$ python -q
>>> import numpy as np
>>> import numpy.linalg as la
>>> np.set_printoptions(precision=2, suppress=True, linewidth=120)
>>> A = np.loadtxt("a.csv", delimiter=",")
>>> print(A)
[[2. 1. 0. 0. 0. 0. 0. 0. 0. 0. 0. 0.]
 [0. 2. 1. 0. 0. 0. 0. 0. 0. 0. 0. 0.]
 [0. 0. 2. 1. 0. 0. 0. 0. 0. 0. 0. 0.]
 [0. 0. 0. 2. 1. 0. 0. 0. 0. 0. 0. 0.]
 [0. 0. 0. 0. 2. 1. 0. 0. 0. 0. 0. 0.]
 [0. 0. 0. 0. 0. 2. 1. 0. 0. 0. 0. 0.]
 [0. 0. 0. 0. 0. 0. 2. 1. 0. 0. 0. 0.]
 [0. 0. 0. 0. 0. 0. 0. 2. 1. 0. 0. 0.]
 [0. 0. 0. 0. 0. 0. 0. 0. 2. 1. 0. 0.]
 [0. 0. 0. 0. 0. 0. 0. 0. 0. 2. 1. 0.]
 [0. 0. 0. 0. 0. 0. 0. 0. 0. 0. 2. 1.]
 [0. 0. 0. 0. 0. 0. 0. 0. 0. 0. 0. 2.]]
>>> O, R = la.qr(A)
>>> print(np.abs(np.diag(R)))
[2. 2. 2. 2. 2. 2. 2. 2. 2. 2. 2. 2.]
>>> print(O.shape, R.shape)
(12, 12) (12, 12)
>>> print(R)
[[2. 1. 0. 0. 0. 0. 0. 0. 0. 0. 0. 0.]
 [0. 2. 1. 0. 0. 0. 0. 0. 0. 0. 0. 0.]
 [0. 0. 2. 1. 0. 0. 0. 0. 0. 0. 0. 0.]
 [0. 0. 0. 2. 1. 0. 0. 0. 0. 0. 0. 0.]
 [0. 0. 0. 0. 2. 1. 0. 0. 0. 0. 0. 0.]
 [0. 0. 0. 0. 0. 2. 1. 0. 0. 0. 0. 0.]
 [0. 0. 0. 0. 0. 0. 2. 1. 0. 0. 0. 0.]
 [0. 0. 0. 0. 0. 0. 0. 2. 1. 0. 0. 0.]
 [0. 0. 0. 0. 0. 0. 0. 0. 2. 1. 0. 0.]
 [0. 0. 0. 0. 0. 0. 0. 0. 0. 2. 1. 0.]
 [0. 0. 0. 0. 0. 0. 0. 0. 0. 0. 2. 1.]
 [0. 0. 0. 0. 0. 0. 0. 0. 0. 0. 0. 2.]]
>>> print(O.T @ O)
[[1. 0. 0. 0. 0. 0. 0. 0. 0. 0. 0. 0.]
 [0. 1. 0. 0. 0. 0. 0. 0. 0. 0. 0. 0.]
 [0. 0. 1. 0. 0. 0. 0. 0. 0. 0. 0. 0.]
 [0. 0. 0. 1. 0. 0. 0. 0. 0. 0. 0. 0.]
 [0. 0. 0. 0. 1. 0. 0. 0. 0. 0. 0. 0.]
 [0. 0. 0. 0. 0. 1. 0. 0. 0. 0. 0. 0.]
 [0. 0. 0. 0. 0. 0. 1. 0. 0. 0. 0. 0.]
 [0. 0. 0. 0. 0. 0. 0. 1. 0. 0. 0. 0.]
 [0. 0. 0. 0. 0. 0. 0. 0. 1. 0. 0. 0.]
 [0. 0. 0. 0. 0. 0. 0. 0. 0. 1. 0. 0.]
 [0. 0. 0. 0. 0. 0. 0. 0. 0. 0. 1. 0.]
 [0. 0. 0. 0. 0. 0. 0. 0. 0. 0. 0. 1.]]
>>> print(O @ R)
[[2. 1. 0. 0. 0. 0. 0. 0. 0. 0. 0. 0.]
 [0. 2. 1. 0. 0. 0. 0. 0. 0. 0. 0. 0.]
 [0. 0. 2. 1. 0. 0. 0. 0. 0. 0. 0. 0.]
 [0. 0. 0. 2. 1. 0. 0. 0. 0. 0. 0. 0.]
 [0. 0. 0. 0. 2. 1. 0. 0. 0. 0. 0. 0.]
 [0. 0. 0. 0. 0. 2. 1. 0. 0. 0. 0. 0.]
 [0. 0. 0. 0. 0. 0. 2. 1. 0. 0. 0. 0.]
 [0. 0. 0. 0. 0. 0. 0. 2. 1. 0. 0. 0.]
 [0. 0. 0. 0. 0. 0. 0. 0. 2. 1. 0. 0.]
 [0. 0. 0. 0. 0. 0. 0. 0. 0. 2. 1. 0.]
 [0. 0. 0. 0. 0. 0. 0. 0. 0. 0. 2. 1.]
 [0. 0. 0. 0. 0. 0. 0. 0. 0. 0. 0. 2.]]
>>> u = np.array([3, 0, 2, 1, 3, 0, 3, 3, 1, 3, 1, 0])
>>> other = A + np.outer(u, np.eye(12)[11])
>>> print(la.matrix_rank(la.inv(other) - la.inv(A), tol=1e-8))
1
>>> print(other)
[[2. 1. 0. 0. 0. 0. 0. 0. 0. 0. 0. 3.]
 [0. 2. 1. 0. 0. 0. 0. 0. 0. 0. 0. 0.]
 [0. 0. 2. 1. 0. 0. 0. 0. 0. 0. 0. 2.]
 [0. 0. 0. 2. 1. 0. 0. 0. 0. 0. 0. 1.]
 [0. 0. 0. 0. 2. 1. 0. 0. 0. 0. 0. 3.]
 [0. 0. 0. 0. 0. 2. 1. 0. 0. 0. 0. 0.]
 [0. 0. 0. 0. 0. 0. 2. 1. 0. 0. 0. 3.]
 [0. 0. 0. 0. 0. 0. 0. 2. 1. 0. 0. 3.]
 [0. 0. 0. 0. 0. 0. 0. 0. 2. 1. 0. 1.]
 [0. 0. 0. 0. 0. 0. 0. 0. 0. 2. 1. 3.]
 [0. 0. 0. 0. 0. 0. 0. 0. 0. 0. 2. 2.]
 [0. 0. 0. 0. 0. 0. 0. 0. 0. 0. 0. 2.]]
>>> print((A - A.T) / 2)
[[ 0.   0.5  0.   0.   0.   0.   0.   0.   0.   0.   0.   0. ]
 [-0.5  0.   0.5  0.   0.   0.   0.   0.   0.   0.   0.   0. ]
 [ 0.  -0.5  0.   0.5  0.   0.   0.   0.   0.   0.   0.   0. ]
 [ 0.   0.  -0.5  0.   0.5  0.   0.   0.   0.   0.   0.   0. ]
 [ 0.   0.   0.  -0.5  0.   0.5  0.   0.   0.   0.   0.   0. ]
 [ 0.   0.   0.   0.  -0.5  0.   0.5  0.   0.   0.   0.   0. ]
 [ 0.   0.   0.   0.   0.  -0.5  0.   0.5  0.   0.   0.   0. ]
 [ 0.   0.   0.   0.   0.   0.  -0.5  0.   0.5  0.   0.   0. ]
 [ 0.   0.   0.   0.   0.   0.   0.  -0.5  0.   0.5  0.   0. ]
 [ 0.   0.   0.   0.   0.   0.   0.   0.  -0.5  0.   0.5  0. ]
 [ 0.   0.   0.   0.   0.   0.   0.   0.   0.  -0.5  0.   0.5]
 [ 0.   0.   0.   0.   0.   0.   0.   0.   0.   0.  -0.5  0. ]]
>>> print(round(float(la.det(A)), 2))
4096.0
>>> print(A @ A)
[[4. 4. 1. 0. 0. 0. 0. 0. 0. 0. 0. 0.]
 [0. 4. 4. 1. 0. 0. 0. 0. 0. 0. 0. 0.]
 [0. 0. 4. 4. 1. 0. 0. 0. 0. 0. 0. 0.]
 [0. 0. 0. 4. 4. 1. 0. 0. 0. 0. 0. 0.]
 [0. 0. 0. 0. 4. 4. 1. 0. 0. 0. 0. 0.]
 [0. 0. 0. 0. 0. 4. 4. 1. 0. 0. 0. 0.]
 [0. 0. 0. 0. 0. 0. 4. 4. 1. 0. 0. 0.]
 [0. 0. 0. 0. 0. 0. 0. 4. 4. 1. 0. 0.]
 [0. 0. 0. 0. 0. 0. 0. 0. 4. 4. 1. 0.]
 [0. 0. 0. 0. 0. 0. 0. 0. 0. 4. 4. 1.]
 [0. 0. 0. 0. 0. 0. 0. 0. 0. 0. 4. 4.]
 [0. 0. 0. 0. 0. 0. 0. 0. 0. 0. 0. 4.]]
>>> print((A + A.T) / 2)
[[2.  0.5 0.  0.  0.  0.  0.  0.  0.  0.  0.  0. ]
 [0.5 2.  0.5 0.  0.  0.  0.  0.  0.  0.  0.  0. ]
 [0.  0.5 2.  0.5 0.  0.  0.  0.  0.  0.  0.  0. ]
 [0.  0.  0.5 2.  0.5 0.  0.  0.  0.  0.  0.  0. ]
 [0.  0.  0.  0.5 2.  0.5 0.  0.  0.  0.  0.  0. ]
 [0.  0.  0.  0.  0.5 2.  0.5 0.  0.  0.  0.  0. ]
 [0.  0.  0.  0.  0.  0.5 2.  0.5 0.  0.  0.  0. ]
 [0.  0.  0.  0.  0.  0.  0.5 2.  0.5 0.  0.  0. ]
 [0.  0.  0.  0.  0.  0.  0.  0.5 2.  0.5 0.  0. ]
 [0.  0.  0.  0.  0.  0.  0.  0.  0.5 2.  0.5 0. ]
 [0.  0.  0.  0.  0.  0.  0.  0.  0.  0.5 2.  0.5]
 [0.  0.  0.  0.  0.  0.  0.  0.  0.  0.  0.5 2. ]]
>>> print(np.sort(np.abs(la.eigvals(A))))
[2. 2. 2. 2. 2. 2. 2. 2. 2. 2. 2. 2.]
